$ python -q
>>> import numpy as np
>>> np.set_printoptions(precision=2, suppress=True, linewidth=160, legacy="1.25")
>>> def tidy(a):
...     return np.round(a, 2) + 0
... 
>>> other = np.array([[-2, -1], [1, -2], [1, -1]])
>>> feats = np.kron(np.eye(3, dtype=int), other)
>>> feats
array([[-2, -1,  0,  0,  0,  0],
       [ 1, -2,  0,  0,  0,  0],
       [ 1, -1,  0,  0,  0,  0],
       [ 0,  0, -2, -1,  0,  0],
       [ 0,  0,  1, -2,  0,  0],
       [ 0,  0,  1, -1,  0,  0],
       [ 0,  0,  0,  0, -2, -1],
       [ 0,  0,  0,  0,  1, -2],
       [ 0,  0,  0,  0,  1, -1]])
>>> u = np.array([-1, -1])
>>> np.polyval(u, feats[5])
array([-1, -1, -2,  0, -1, -1])
>>> np.cross(feats[5, :3], feats[4, :3])
array([0, 0, 0])
>>> np.array([np.convolve(row, u, "same") for row in feats])
array([[ 2,  3,  1,  0,  0,  0],
       [-1,  1,  2,  0,  0,  0],
       [-1,  0,  1,  0,  0,  0],
       [ 0,  0,  2,  3,  1,  0],
       [ 0,  0, -1,  1,  2,  0],
       [ 0,  0, -1,  0,  1,  0],
       [ 0,  0,  0,  0,  2,  3],
       [ 0,  0,  0,  0, -1,  1],
       [ 0,  0,  0,  0, -1,  0]])
>>> np.correlate(feats[5], feats[4], "full")
array([ 0,  0,  0,  0, -2,  3, -1,  0,  0,  0,  0])
>>> np.convolve(feats[5], u)
array([ 0,  0, -1,  0,  1,  0,  0])
>>> vec = np.array([-2, 3, 1, 3, 1, 2])
>>> rhs = feats @ vec
>>> rhs
array([ 1, -8, -5, -5, -5, -2, -4, -3, -1])
>>> tidy(np.linalg.lstsq(feats, rhs)[0])
array([-2.,  3.,  1.,  3.,  1.,  2.])
>>> rng = np.random.default_rng(35)
>>> rhs = rhs + 0.3 * rng.normal(size=9)
>>> tidy(rhs)
array([ 0.66, -7.77, -4.65, -4.78, -4.57, -2.  , -4.43, -3.02, -0.86])
>>> beta, *_ = np.linalg.lstsq(feats, rhs)
>>> [round(float(np.linalg.norm(np.linalg.solve(feats.T @ feats + lam * np.eye(6), feats.T @ rhs))), 2) for lam in (0, 1, 10, 100)]
[5.15, 4.4, 1.93, 0.3]
>>> tidy(np.linalg.norm(rhs - feats @ beta))
0.22
>>> W = np.array([[-2, 8], [5, 4], [-3, 1], [-6, -7], [5, 7], [-2, 0]])
>>> beta = np.array([3, 2])
>>> hid = np.maximum(feats @ W + beta, 0)
>>> np.linalg.matrix_rank(hid)
2
>>> (hid > 0).astype(int)
array([[1, 0],
       [0, 1],
       [0, 1],
       [1, 1],
       [1, 1],
       [1, 1],
       [0, 0],
       [1, 1],
       [1, 1]])
>>> Z = np.array([[-1, -1, -2], [0, -2, -1]])
>>> (hid @ Z).round(6).argmax(axis=1)
array([0, 0, 0, 0, 0, 0, 0, 0, 0])
>>> q, vecs = np.linalg.qr(feats[:, :1])[0], np.linalg.qr(feats[:, 1:])[0]
>>> sv = np.linalg.svd(q.T @ vecs, compute_uv=False)
>>> tidy(np.linalg.norm(q @ q.T - vecs @ vecs.T, 2))
1.0
>>> tidy(np.degrees(np.arccos(sv.clip(0, 1))))
array([80.41])
>>> P = feats @ np.linalg.solve(feats.T @ feats, feats.T)
>>> np.linalg.matrix_rank(np.eye(9) - P)
3
>>> tidy(P)
array([[ 0.97,  0.09, -0.14,  0.  ,  0.  ,  0.  ,  0.  ,  0.  ,  0.  ],
       [ 0.09,  0.74,  0.43,  0.  ,  0.  ,  0.  ,  0.  ,  0.  ,  0.  ],
       [-0.14,  0.43,  0.29,  0.  ,  0.  ,  0.  ,  0.  ,  0.  ,  0.  ],
       [ 0.  ,  0.  ,  0.  ,  0.97,  0.09, -0.14,  0.  ,  0.  ,  0.  ],
       [ 0.  ,  0.  ,  0.  ,  0.09,  0.74,  0.43,  0.  ,  0.  ,  0.  ],
       [ 0.  ,  0.  ,  0.  , -0.14,  0.43,  0.29,  0.  ,  0.  ,  0.  ],
       [ 0.  ,  0.  ,  0.  ,  0.  ,  0.  ,  0.  ,  0.97,  0.09, -0.14],
       [ 0.  ,  0.  ,  0.  ,  0.  ,  0.  ,  0.  ,  0.09,  0.74,  0.43],
       [ 0.  ,  0.  ,  0.  ,  0.  ,  0.  ,  0.  , -0.14,  0.43,  0.29]])
